% ipython --no-banner

In [1]: import numpy as np

In [2]: np.set_printoptions(suppress=True, linewidth=200)

In [3]: tidy = lambda a: np.round(a, 3) + 0

In [4]: feats = np.load("w.npy")

In [5]: print(feats)
[[0 0 0 1 1 2 2 1 2]
 [0 2 2 0 2 2 1 2 1]
 [1 1 0 2 2 2 0 1 2]
 [0 2 2 0 2 2 1 2 1]
 [0 1 1 1 1 2 1 0 0]]

In [6]: print(np.argsort(-np.linalg.norm(feats, axis=0).round(6), kind="stable")[:3])
[5 4 1]

In [7]: print([round(float(x), 3) for x in np.linalg.svd(feats, compute_uv=False)[:3]])
[8.388, 3.178, 1.97]

In [8]: print(np.linalg.cond(feats) > 100)
True

In [9]: mat = np.load("run10.npy")

In [10]: print(mat)
[[ -0.663 -29.739  10.247   0.156   8.875  31.931  31.373]
 [  0.412 -27.901  10.016  -2.3     9.856  29.637  30.606]
 [ -0.26  -28.458   9.265  -0.23   10.712  30.351  31.607]
 [  0.882 -28.637  10.461   0.715  10.003  30.268  30.676]
 [  1.902 -30.152   9.872   0.497   7.991  31.287  30.077]
 [ -0.96  -30.598  11.127   1.452  10.07   30.628  29.061]
 [ -0.342 -29.6    10.351  -0.931  11.68   28.845  30.209]
 [  0.251 -30.151  10.097  -0.385   9.944  31.152  29.509]
 [  1.412 -31.767   9.013   0.569  11.044  30.802  30.174]
 [ -0.004 -28.725   9.105   0.889   9.564  29.438  31.398]
 [  0.266 -30.323   9.555  -2.259   8.129  28.724  30.109]
 [ -0.437 -30.138   9.563  -0.214   9.694  30.707  30.703]]

In [11]: x0 = np.array([1, 4, 8, 9, 5, 6, 2])

In [12]: rhs = mat @ x0

In [13]: print(tidy(rhs))
[262.468 236.55  256.838 269.432 252.574 270.972 247.575 252.608 251.949 253.181 208.29  247.707]

In [14]: print(tidy(np.linalg.pinv(mat) @ mat))
[[1. 0. 0. 0. 0. 0. 0.]
 [0. 1. 0. 0. 0. 0. 0.]
 [0. 0. 1. 0. 0. 0. 0.]
 [0. 0. 0. 1. 0. 0. 0.]
 [0. 0. 0. 0. 1. 0. 0.]
 [0. 0. 0. 0. 0. 1. 0.]
 [0. 0. 0. 0. 0. 0. 1.]]

In [15]: rng = np.random.default_rng(53774)

In [16]: rhs = rhs + 0.05 * rng.normal(size=12)

In [17]: print(tidy(rhs))
[262.421 236.527 256.842 269.409 252.601 270.994 247.583 252.642 252.015 253.125 208.197 247.62 ]

In [18]: b, *_ = np.linalg.lstsq(mat, rhs)

In [19]: print(tidy(np.linalg.norm(rhs - mat @ b)))
0.074

In [20]: print([round(float(np.linalg.norm(np.linalg.solve(mat.T @ mat + lam * np.eye(7), mat.T @ rhs))), 2) for lam in (0, 1, 10, 100)])
[15.09, 13.69, 8.86, 4.9]

In [21]: print(b.round())
[1. 4. 8. 9. 5. 6. 2.]

In [22]: Y = np.c_[mat[:, :1] @ np.array([[-5]]), np.array([1, 1, -2, 1, -1, 5, 2, 4, -1, -1, -1, -1])]

In [23]: print(tidy(Y))
[[ 3.315  1.   ]
 [-2.06   1.   ]
 [ 1.3   -2.   ]
 [-4.41   1.   ]
 [-9.51  -1.   ]
 [ 4.8    5.   ]
 [ 1.71   2.   ]
 [-1.255  4.   ]
 [-7.06  -1.   ]
 [ 0.02  -1.   ]
 [-1.33  -1.   ]
 [ 2.185 -1.   ]]

In [24]: print(np.linalg.matrix_rank(Y))
2

In [25]: print(tidy(np.linalg.norm(Y - mat @ np.linalg.lstsq(mat, Y)[0], axis=0)))
[0.    2.648]

In [26]: print(np.linalg.matrix_rank(np.c_[mat, Y]))
8

In [27]: print(np.argsort(-np.linalg.norm(mat, axis=0).round(6), kind="stable")[:3])
[6 5 1]

In [28]: print(np.linalg.cond(mat) > 100)
True

In [29]: J = np.array([[1.0, 0.0, 0.0, 2.0, 0.0, 5.0],
    ...:     [0.0, 2.0, 0.0, 4.0, 5.0, 7.0],
    ...:     [1.0, 0.0, 0.0, 0.0, 1.0, 2.0],
    ...:     [0.0, 0.0, 0.0, 2.0, -1.0, 2.0],
    ...:     [0.0, 0.0, 0.0, 0.0, -2.0, -1.0],
    ...:     [0.0, 0.0, 0.0, -1.0, -1.0, -3.0]])

In [30]: print(np.abs(J).max())
7.0

In [31]: print(J - J[0])
[[ 0.  0.  0.  0.  0.  0.]
 [-1.  2.  0.  2.  5.  2.]
 [ 0.  0.  0. -2.  1. -3.]
 [-1.  0.  0.  0. -1. -3.]
 [-1.  0.  0. -2. -2. -6.]
 [-1.  0.  0. -3. -1. -8.]]

In [32]: print(np.unravel_index(np.abs(J).argmax(), J.shape))
(np.int64(1), np.int64(5))

In [33]: print(J.sum(axis=1))
[ 8. 18.  4.  3. -3. -5.]

In [34]: print(tidy(np.linalg.svd(J, compute_uv=False)))
[11.698  3.709  1.955  0.681  0.317  0.   ]

In [35]: print(J.shape)
(6, 6)

In [36]: print(J.sum(axis=0))
[ 2.  2.  0.  7.  2. 12.]

In [37]: X = np.load("arr.npy")

In [38]: print(X)
[[ 2  0  1  0  0  0]
 [ 0  0  3  0  1  1]
 [ 1  0  2  1  2  3]
 [ 0  3  3  0  2  2]
 [ 3  2  3  3  2  0]
 [ 0  2  0  2  0  0]
 [ 2  3  2  1  2  3]
 [ 2  0 16  0  5  5]]

In [39]: x0 = np.array([2, 1, 2, 0, 1, 0])

In [40]: rhs = X @ x0

In [41]: print(tidy(np.linalg.pinv(X) @ X))
[[1. 0. 0. 0. 0. 0.]
 [0. 1. 0. 0. 0. 0.]
 [0. 0. 1. 0. 0. 0.]
 [0. 0. 0. 1. 0. 0.]
 [0. 0. 0. 0. 1. 0.]
 [0. 0. 0. 0. 0. 1.]]

In [42]: print(rhs)
[ 6  7  8 11 16  2 13 41]

In [43]: print(tidy(np.linalg.solve(X.T @ X, X.T @ rhs)))
[2. 1. 2. 0. 1. 0.]

In [44]: print(tidy(np.linalg.lstsq(X, rhs)[0]))
[2. 1. 2. 0. 1. 0.]

In [45]: rhs = rhs + 0.1 * rng.normal(size=8)

In [46]: print(tidy(rhs))
[ 6.033  6.813  8.092 10.95  16.159  2.156 12.969 41.102]

In [47]: b, *_ = np.linalg.lstsq(X, rhs)

In [48]: print(tidy(b))
[2.005 0.982 2.017 0.087 0.936 0.021]

In [49]: print([round(float(np.linalg.norm(np.linalg.solve(X.T @ X + lam * np.eye(6), X.T @ rhs))), 2) for lam in (0, 1, 10, 100)])
[3.15, 3.0, 2.65, 1.99]

In [50]: print(tidy(np.linalg.norm(rhs - X @ b)))
0.21

In [51]: x0 = np.array([-1, 1, -1, 1, 0, -2])

In [52]: rhs = X @ x0

In [53]: b, lr = np.zeros(6), 1 / np.linalg.norm(X, 2) ** 2

In [54]: for i in range(6):
    ...:     b -= lr * X.T @ (X @ b - rhs)
    ...:     if i % 1 == 0: print(i, round(np.linalg.norm(X @ b - rhs), 3))
    ...: 
0 7.428
1 7.026
2 6.671
3 6.357
4 6.078
5 5.828

In [55]: print(tidy(np.linalg.cond(X)))
23.615

In [56]: print(tidy(b))
[-0.158  0.204 -1.361  0.202 -0.452 -0.636]

In [57]: m1 = np.array([[-0.5, -0.6, 0.3, 0.1, 0.4, -1.2, -1.0, -0.1, 0.8, -1.3],
    ...:     [1.2, 1.0, -0.9, -1.7, -0.8, -1.5, 0.3, 0.5, -0.6, 0.8],
    ...:     [-2.0, 0.6, -0.5, 0.9, -0.3, -0.6, -0.9, -0.3, 0.9, -1.9],
    ...:     [-1.3, -0.2, 0.9, 1.1, -1.4, 1.0, -0.5, -0.3, -1.7, -0.1]])

In [58]: print(m1)
[[-0.5 -0.6  0.3  0.1  0.4 -1.2 -1.  -0.1  0.8 -1.3]
 [ 1.2  1.  -0.9 -1.7 -0.8 -1.5  0.3  0.5 -0.6  0.8]
 [-2.   0.6 -0.5  0.9 -0.3 -0.6 -0.9 -0.3  0.9 -1.9]
 [-1.3 -0.2  0.9  1.1 -1.4  1.  -0.5 -0.3 -1.7 -0.1]]

In [59]: Y = m1 + rng.integers(-2, 3, (4, 3)) @ rng.integers(-2, 3, (3, 10))

In [60]: print(tidy(Y))
[[ 2.5  2.4  5.3  5.1  3.4 -0.2  0.  -3.1 -6.2 -4.3]
 [ 7.2 -5.  -4.9  0.3  5.2 -9.5 10.3 -5.5  1.4  0.8]
 [-2.  -3.4 -6.5 -4.1 -0.3 -3.6  1.1  0.7  6.9  1.1]
 [-3.3 -6.2 -7.1 -4.9 -3.4 -3.   1.5  1.7  8.3  3.9]]

In [61]: print(tidy(Y - m1))
[[ 3.  3.  5.  5.  3.  1.  1. -3. -7. -3.]
 [ 6. -6. -4.  2.  6. -8. 10. -6.  2.  0.]
 [ 0. -4. -6. -5.  0. -3.  2.  1.  6.  3.]
 [-2. -6. -8. -6. -2. -4.  2.  2. 10.  4.]]

In [62]: print(np.abs(Y - m1).sum(axis=1))
[34. 50. 30. 46.]

In [63]: print(np.linalg.matrix_rank(Y - m1, tol=1e-8))
3

In [64]: Y = m1 / np.linalg.norm(m1, axis=1, keepdims=True)

In [65]: C2 = Y @ Y.T

In [66]: print((C2 - 2 * np.eye(4)).round(6).argmax(axis=1))
[2 0 0 2]
